$ ipython --no-banner

In [1]: import numpy as np

In [2]: import numpy.linalg as la

In [3]: np.set_printoptions(precision=1, suppress=True, linewidth=100)

In [4]: rd = lambda a: np.round(a, 1) + 0

In [5]: arr = np.load("out19.npy")

In [6]: print(rd(arr))
[[ 0.   0.   0.1]
 [ 0.   0.  -0.1]
 [ 0.1 -0.1  1. ]]

In [7]: print(rd(arr @ la.pinv(arr) @ arr))
[[ 0.   0.   0.1]
 [ 0.   0.  -0.1]
 [ 0.1 -0.1  1. ]]

In [8]: print(np.abs(np.diag(la.qr(arr)[1])) > 1e-9)
[ True False False]

In [9]: print(la.lstsq(arr[:-1].T, arr[-1])[2])
1

In [10]: print(la.cond(arr) > 100)
True

In [11]: print(rd(la.norm(arr, 2) / la.norm(arr)))
1.0

In [12]: print([round(float(x), 1) for x in la.svd(arr, compute_uv=False)[:3]])
[1.0, 0.0, 0.0]

In [13]: print(la.matrix_rank(arr, rtol=0.1))
1

In [14]: U, sig, Vt = la.svd(arr)

In [15]: print(np.argmax(sig[:-1] / (sig[1:] + 1e-6)) + 1)
1

In [16]: M2 = U[:, :1] @ np.diag(sig[:1]) @ Vt[:1]

In [17]: print(rd(M2))
[[ 0.   0.   0.1]
 [ 0.   0.  -0.1]
 [ 0.1 -0.1  1. ]]

In [18]: print(rd(la.norm(arr - M2, 2)), rd(sig[1]))
0.0 0.0

In [19]: print(rd(la.norm(arr - M2) / la.norm(arr)))
0.0

In [20]: print(la.matrix_rank(M2))
1

In [21]: ev, vecs = la.eigh(M2)

In [22]: x = np.array([-3, 2, 4])

In [23]: print(rd(vecs * np.abs(ev) @ vecs.T))
[[ 0.   0.   0.1]
 [ 0.   0.  -0.1]
 [ 0.1 -0.1  1. ]]

In [24]: print(rd(x @ M2 @ x))
11.1

In [25]: print(rd(la.eigvalsh(M2[1:, 1:])))
[0. 1.]

In [26]: print(rd(x @ M2 @ x / (x @ x)), rd(ev[0]), rd(ev[-1]))
0.4 0.0 1.0

In [27]: print(rd(vecs * np.maximum(ev, 0) @ vecs.T))
[[ 0.   0.   0.1]
 [ 0.   0.  -0.1]
 [ 0.1 -0.1  1. ]]

In [28]: m1 = np.load("w.npy")

In [29]: print(m1)
[[  0   0   0]
 [ -4   6  -8]
 [ -2 -10  -7]
 [  0   0   0]
 [ -9   4 -13]
 [ -4   6  -8]
 [  0   0   0]
 [ -2 -10  -7]
 [ -2 -10  -7]
 [ -6  -4 -15]
 [  3  -8  -2]
 [ -5  -2  -5]
 [ -1  -2 -10]
 [ -2 -10  -7]
 [  0   0   0]
 [ -9   4 -13]
 [  0   0   0]
 [  0   0   0]
 [  0   0   0]
 [ -4   6  -8]
 [  0   0   0]
 [  0   0   0]
 [ -6  -4 -15]
 [  0   0   0]]

In [30]: x = np.array([0, 2, 1])

In [31]: rhs = m1 @ x

In [32]: print(rd(la.solve(m1.T @ m1, m1.T @ rhs)))
[0. 2. 1.]

In [33]: print(rd(la.lstsq(m1, rhs)[0]))
[0. 2. 1.]

In [34]: rng = np.random.default_rng(567914)

In [35]: rhs = rhs + 0.1 * rng.normal(size=24)

In [36]: print(rd(rhs))
[  0.    4.1 -26.9  -0.1  -4.8   4.1   0.1 -27.  -27.  -23.1 -17.9  -9.  -13.9 -27.1  -0.2  -5.1
  -0.1   0.2  -0.1   3.7  -0.1  -0.2 -22.9   0.1]

In [37]: coef, *_ = la.lstsq(m1, rhs)

In [38]: print(coef.round())
[0. 2. 1.]

In [39]: print(rd(m1.T @ (rhs - m1 @ coef)))
[0. 0. 0.]

In [40]: print(rd(coef))
[0. 2. 1.]

In [41]: print(rd(la.norm(rhs - m1 @ coef)))
0.6

In [42]: M2 = m1 + rng.integers(-2, 3, (24, 2)) @ rng.integers(-2, 3, (2, 3))

In [43]: print(M2)
[[ -2   2   0]
 [ -8  10  -8]
 [ -4  -8  -7]
 [ -6   2   2]
 [ -9  -4  -9]
 [ -6  12 -10]
 [ -2   6  -2]
 [ -8  -8  -5]
 [ -2  -6  -9]
 [ -6  -8 -13]
 [ -5  -8   2]
 [ -5 -10  -1]
 [  5  -4 -12]
 [  4 -12  -9]
 [  8   0  -4]
 [-11   2 -11]
 [  6  -2  -2]
 [ -6   2   2]
 [ -2  -6   4]
 [-10   4  -4]
 [ -4   0   2]
 [  2   2  -2]
 [-10   0 -15]
 [ -2  -2   2]]

In [44]: print(M2 - m1)
[[-2  2  0]
 [-4  4  0]
 [-2  2  0]
 [-6  2  2]
 [ 0 -8  4]
 [-2  6 -2]
 [-2  6 -2]
 [-6  2  2]
 [ 0  4 -2]
 [ 0 -4  2]
 [-8  0  4]
 [ 0 -8  4]
 [ 6 -2 -2]
 [ 6 -2 -2]
 [ 8  0 -4]
 [-2 -2  2]
 [ 6 -2 -2]
 [-6  2  2]
 [-2 -6  4]
 [-6 -2  4]
 [-4  0  2]
 [ 2  2 -2]
 [-4  4  0]
 [-2 -2  2]]

In [45]: x = np.array([0, 1, 3])

In [46]: print((m1 @ x).argmax())
0

In [47]: print(la.norm(m1 @ x) <= la.norm(m1, 2) * la.norm(x) + 1e-9)
True

In [48]: x @ m1
Traceback (most recent call last):
  Cell In[48], line 1
    x @ m1
ValueError: matmul: Input operand 1 has a mismatch in its core dimension 0, with gufunc signature (n?,k),(k,m?)->(n?,m?) (size 24 is different from 3)


In [49]: print(m1 @ x)
[  0 -18 -31   0 -35 -18   0 -31 -31 -49 -14 -17 -32 -31   0 -35   0   0   0 -18   0   0 -49   0]

In [50]: q, r_ = la.qr(m1)

In [51]: print(rd(r_))
[[-18.2   1.5 -32.6]
 [  0.  -25.3  -9.8]
 [  0.    0.   12.1]]

In [52]: print(rd(q))
[[ 0.   0.   0. ]
 [ 0.2 -0.2 -0.3]
 [ 0.1  0.4  0. ]
 [ 0.   0.   0. ]
 [ 0.5 -0.1  0.2]
 [ 0.2 -0.2 -0.3]
 [ 0.   0.   0. ]
 [ 0.1  0.4  0. ]
 [ 0.1  0.4  0. ]
 [ 0.3  0.2 -0.2]
 [-0.2  0.3 -0.4]
 [ 0.3  0.1  0.4]
 [ 0.1  0.1 -0.6]
 [ 0.1  0.4  0. ]
 [ 0.   0.   0. ]
 [ 0.5 -0.1  0.2]
 [ 0.   0.   0. ]
 [ 0.   0.   0. ]
 [ 0.   0.   0. ]
 [ 0.2 -0.2 -0.3]
 [ 0.   0.   0. ]
 [ 0.   0.   0. ]
 [ 0.3  0.2 -0.2]
 [ 0.   0.   0. ]]

In [53]: print(rd(q.T @ q))
[[1. 0. 0.]
 [0. 1. 0.]
 [0. 0. 1.]]

In [54]: print(rd(q @ r_))
[[  0.   0.   0.]
 [ -4.   6.  -8.]
 [ -2. -10.  -7.]
 [  0.   0.   0.]
 [ -9.   4. -13.]
 [ -4.   6.  -8.]
 [  0.   0.   0.]
 [ -2. -10.  -7.]
 [ -2. -10.  -7.]
 [ -6.  -4. -15.]
 [  3.  -8.  -2.]
 [ -5.  -2.  -5.]
 [ -1.  -2. -10.]
 [ -2. -10.  -7.]
 [  0.   0.   0.]
 [ -9.   4. -13.]
 [  0.   0.   0.]
 [  0.   0.   0.]
 [  0.   0.   0.]
 [ -4.   6.  -8.]
 [  0.   0.   0.]
 [  0.   0.   0.]
 [ -6.  -4. -15.]
 [  0.   0.   0.]]

In [55]: print(rd(abs(r_[0, 0])), rd(la.norm(m1[:, 0])))
18.2 18.2

In [56]: M2 = np.array([[-1, 0, 0], [1, 3, 2], [-2, -3, 1]])

In [57]: K = np.triu(M2)

In [58]: print(K)
[[-1  0  0]
 [ 0  3  2]
 [ 0  0  1]]

In [59]: ev, vecs = la.eig(K)

In [60]: print(rd(np.sort(la.eigvals(K @ K))))
[1. 1. 9.]

In [61]: print(K @ vecs[:, 0] - ev[0] * vecs[:, 0])
[0. 0. 0.]

In [62]: print(ev)
[-1.  3.  1.]

In [63]: print(rd(np.sort(la.eigvals(la.inv(K)))))
[-1.   0.3  1. ]

In [64]: print(rd(np.sort(la.eigvals(K.T))))
[-1.  1.  3.]

In [65]: t3 = np.stack([K, 2 * K, K[::-1]])

In [66]: print(t3.sum(axis=0))
[[-3  0  1]
 [ 0 12  8]
 [-1  0  3]]

In [67]: mat = np.array([[0, 0, 0, 0], [0, 5, 0, 0], [0, 0, 5, 0], [0, 0, 0, 1]])

In [68]: x = np.array([0, -2, 0, 3])

In [69]: h1 = np.maximum(mat @ x, 0)

In [70]: print(mat.T @ h1)
[0 0 0 3]

In [71]: print(np.maximum(mat @ (3 * x), 0))
[0 0 0 9]

In [72]: M = np.load("arr.npy")

In [73]: print(M)
[[ 0.1 -0.3  0.4]
 [-0.8  0.5 -0.1]
 [ 0.3 -1.5 -0.6]
 [-2.4  0.2  1.5]]

In [74]: x = np.array([0, 2, 2])

In [75]: rhs = M @ x

In [76]: print(rd(rhs))
[ 0.2  0.8 -4.2  3.4]

In [77]: print(rd(la.pinv(M) @ M))
[[1. 0. 0.]
 [0. 1. 0.]
 [0. 0. 1.]]

In [78]: rhs = rhs + 0.3 * rng.normal(size=4)

In [79]: print(rd(rhs))
[ 0.   0.9 -3.8  3.2]

In [80]: coef, *_ = la.lstsq(M, rhs)

In [81]: print(rd(coef))
[-0.2  1.8  1.6]

In [82]: print([round(float(la.norm(la.solve(M.T @ M + lam * np.eye(3), M.T @ rhs))), 2) for lam in (0, 1, 10, 100)])
[2.44, 1.76, 0.75, 0.13]

In [83]: M2 = np.array([[-2, -3], [3, 0]])

In [84]: C = np.kron(M2, M)

In [85]: print(rd(C))
[[-0.2  0.6 -0.8 -0.3  0.9 -1.2]
 [ 1.6 -1.   0.2  2.4 -1.5  0.3]
 [-0.6  3.   1.2 -0.9  4.5  1.8]
 [ 4.8 -0.4 -3.   7.2 -0.6 -4.5]
 [ 0.3 -0.9  1.2  0.   0.   0. ]
 [-2.4  1.5 -0.3  0.   0.   0. ]
 [ 0.9 -4.5 -1.8  0.   0.   0. ]
 [-7.2  0.6  4.5  0.   0.   0. ]]

In [86]: M2 = np.c_[M[:, :2] @ np.array([[0, 0], [1, -3]]), np.array([3, 1, 1, 1])]

In [87]: print(rd(M2))
[[-0.3  0.9  3. ]
 [ 0.5 -1.5  1. ]
 [-1.5  4.5  1. ]
 [ 0.2 -0.6  1. ]]

In [88]: print(rd(la.norm(M2 - M @ la.lstsq(M, M2)[0], axis=0)))
[0.  0.  2.8]

In [89]: print(la.matrix_rank(np.c_[M, M2]))
4

In [90]: proj = M @ la.solve(M.T @ M, M.T)

In [91]: print(rd(proj @ M[:, 0]))
[ 0.1 -0.8  0.3 -2.4]

In [92]: print(rd(la.eigvalsh(proj)))
[0. 1. 1. 1.]

In [93]: print(rd((np.eye(4) - proj) @ M))
[[0. 0. 0.]
 [0. 0. 0.]
 [0. 0. 0.]
 [0. 0. 0.]]

In [94]: print(np.allclose(proj @ proj, proj))
True

In [95]: M2 = np.array([[3, 0, 2], [2, 2, 0], [3, 1, 2]])

In [96]: C = np.array([[6]])

In [97]: J = np.block([[M2, np.zeros((3, 1))], [np.zeros((1, 3)), C]])

In [98]: print(J)
[[3. 0. 2. 0.]
 [2. 2. 0. 0.]
 [3. 1. 2. 0.]
 [0. 0. 0. 6.]]

In [99]: q, r_ = la.qr(J)

In [100]: print(np.trace(q @ q.T))
4.0

In [101]: print(rd(r_))
[[-4.7 -1.5 -2.6  0. ]
 [ 0.  -1.7  1.1  0. ]
 [ 0.   0.   0.5  0. ]
 [ 0.   0.   0.   6. ]]

In [102]: print(rd(np.abs(np.diag(r_))))
[4.7 1.7 0.5 6. ]

In [103]: q = r_.astype(float).copy()

In [104]: for j in range(4):
     ...:     q[:, j] -= q[:, :j] @ (q[:, :j].T @ q[:, j])
     ...:     q[:, j] /= la.norm(q[:, j])
     ...: 

In [105]: print(rd(q.T @ r_))
[[ 4.7  1.5  2.6  0. ]
 [ 0.   1.7 -1.1  0. ]
 [ 0.   0.   0.5  0. ]
 [ 0.   0.   0.   6. ]]

In [106]: print(q.T @ q)
[[1. 0. 0. 0.]
 [0. 1. 0. 0.]
 [0. 0. 1. 0.]
 [0. 0. 0. 1.]]

In [107]: U, sig, Vt = la.svd(J, full_matrices=False)

In [108]: print(rd(sig / sig[0]))
[1.  0.9 0.3 0.1]

In [109]: print(rd(np.cumsum(sig ** 2) / np.sum(sig ** 2)))
[0.5 0.9 1.  1. ]

In [110]: print((sig > 1e-8).sum())
4

In [111]: print(np.allclose(U * sig @ Vt, J))
True

In [112]: print(rd(np.sqrt((sig ** 2).sum())), rd(la.norm(J)))
8.4 8.4

In [113]: print(rd(U.T @ J @ Vt.T))
[[6.  0.  0.  0. ]
 [0.  5.6 0.  0. ]
 [0.  0.  2.  0. ]
 [0.  0.  0.  0.4]]

In [114]: print(rd(sig))
[6.  5.6 2.  0.4]

In [115]: w1 = np.array([[2, 2, 0], [2, 2, 1], [1, 0, 0], [2, 2, 2]])

In [116]: coef = np.array([-2, -3, 3])

In [117]: H = np.maximum(J @ w1 + coef, 0)

In [118]: print((H > 0).astype(int))
[[1 1 1]
 [1 1 1]
 [1 1 1]
 [1 1 1]]

In [119]: print(la.matrix_rank(H))
3

In [120]: C = np.array([[0, 1], [0, 0], [1, 0]])

In [121]: print(H @ C)
[[ 3.  6.]
 [ 5.  6.]
 [ 4.  8.]
 [15. 10.]]

In [122]: print(w1 @ C)
[[0 2]
 [1 2]
 [0 1]
 [2 2]]

In [123]: print(rd(la.det(J.T)))
24.0

In [124]: print(rd(np.poly(J)))
[  1. -13.  52. -64.  24.]

In [125]: print(np.einsum("ij,ji->", J, J))
65.0

In [126]: print(rd(la.det(2 * J)), rd(la.det(J)))
384.0 24.0

In [127]: print(np.einsum("ii->", J))
13.0

In [128]: print(rd(la.det(J[::-1])))
24.0

In [129]: W0 = np.array([[0, 0, 0, 0], [0, 0, 0, 0], [0, 0, 1, 0]])

In [130]: # column 2 is much longer than the rest

In [131]: x = np.array([-3, -2, 3, -1])

In [132]: print(W0 @ x)
[0 0 3]

In [133]: print((W0 @ x).argmax())
2

In [134]: print((W0 * x).sum(axis=1))
[0 0 3]

In [135]: print(np.sign((W0 @ x).round(6)))
[0 0 1]

In [136]: print(W0 @ np.ones(4))
[0. 0. 1.]

In [137]: U, sig, Vt = la.svd(W0)

In [138]: vecs = Vt[:(sig > 1e-8).sum()]

In [139]: x = W0[2] + -1 * W0[1] + rng.integers(2) * np.eye(4)[3]

In [140]: print(x)
[0. 0. 1. 0.]

In [141]: print(la.matrix_rank(np.vstack([W0, x])))
1

In [142]: print(np.diag(vecs.T @ vecs))
[0. 0. 1. 0.]

In [143]: print(rd(la.norm(x - vecs.T @ vecs @ x)))
0.0

In [144]: print(rd(la.pinv(W0)))
[[0. 0. 0.]
 [0. 0. 0.]
 [0. 0. 1.]
 [0. 0. 0.]]

In [145]: print(W0.T @ W0)
[[0 0 0 0]
 [0 0 0 0]
 [0 0 1 0]
 [0 0 0 0]]

In [146]: feats = np.array([[1, 1, 1, 1, -1, -1, -1, -1],
     ...:     [1, 1, -1, -1, -1, -1, 1, 1],
     ...:     [1, -1, -1, 1, 1, -1, -1, 1]])

In [147]: U, sig, Vt = la.svd(feats, full_matrices=False)

In [148]: print(rd(U.T @ U))
[[1. 0. 0.]
 [0. 1. 0.]
 [0. 0. 1.]]

In [149]: print(rd(sig / sig[0]))
[1. 1. 1.]

In [150]: print(rd(np.sqrt((sig ** 2).sum())), rd(la.norm(feats)))
4.9 4.9

In [151]: print((sig > 1e-8).sum())
3

In [152]: print(U.shape, sig.shape, Vt.shape)
(3, 3) (3,) (3, 8)

In [153]: print(rd(np.cumsum(sig ** 2) / np.sum(sig ** 2)))
[0.3 0.7 1. ]

In [154]: x = np.array([0, 0, 0])

In [155]: print((M * x).sum(axis=1))
[0. 0. 0. 0.]

In [156]: print(M @ x)
[0. 0. 0. 0.]

In [157]: x @ M
Traceback (most recent call last):
  Cell In[157], line 1
    x @ M
ValueError: matmul: Input operand 1 has a mismatch in its core dimension 0, with gufunc signature (n?,k),(k,m?)->(n?,m?) (size 4 is different from 3)


In [158]: print(la.norm(M @ x) <= la.norm(M, 2) * la.norm(x) + 1e-9)
True

In [159]: print(M @ (2 * x))
[0. 0. 0. 0.]

In [160]: M2 = feats[0, 0] * feats[1:] - np.outer(feats[1:, 0], feats[0])

In [161]: print(M2)
[[ 0  0 -2 -2  0  0  2  2]
 [ 0 -2 -2  0  2  0  0  2]]

In [162]: print(feats[:, 0] / feats[0, 0])
[1. 1. 1.]

In [163]: u = np.array([-2, 1, -1])

In [164]: print(np.array([np.convolve(row, u, "same") for row in feats]))
[[-1 -2 -2  2  0  2  2  0]
 [-1  2  0  2  2 -2  0  0]
 [ 3  0 -2  0  2  0 -2  2]]

In [165]: print(np.correlate(feats[1], feats[2], "full"))
[ 1  0 -3  0  3  0 -1  0 -1  0  3  0 -3  0  1]

In [166]: print(np.convolve(feats[1], u))
[-2 -1  2  0  2  2 -2  0  0 -1]

In [167]: print(np.polyval(u, feats[1]))
[-2 -2 -4 -4 -4 -4 -2 -2]
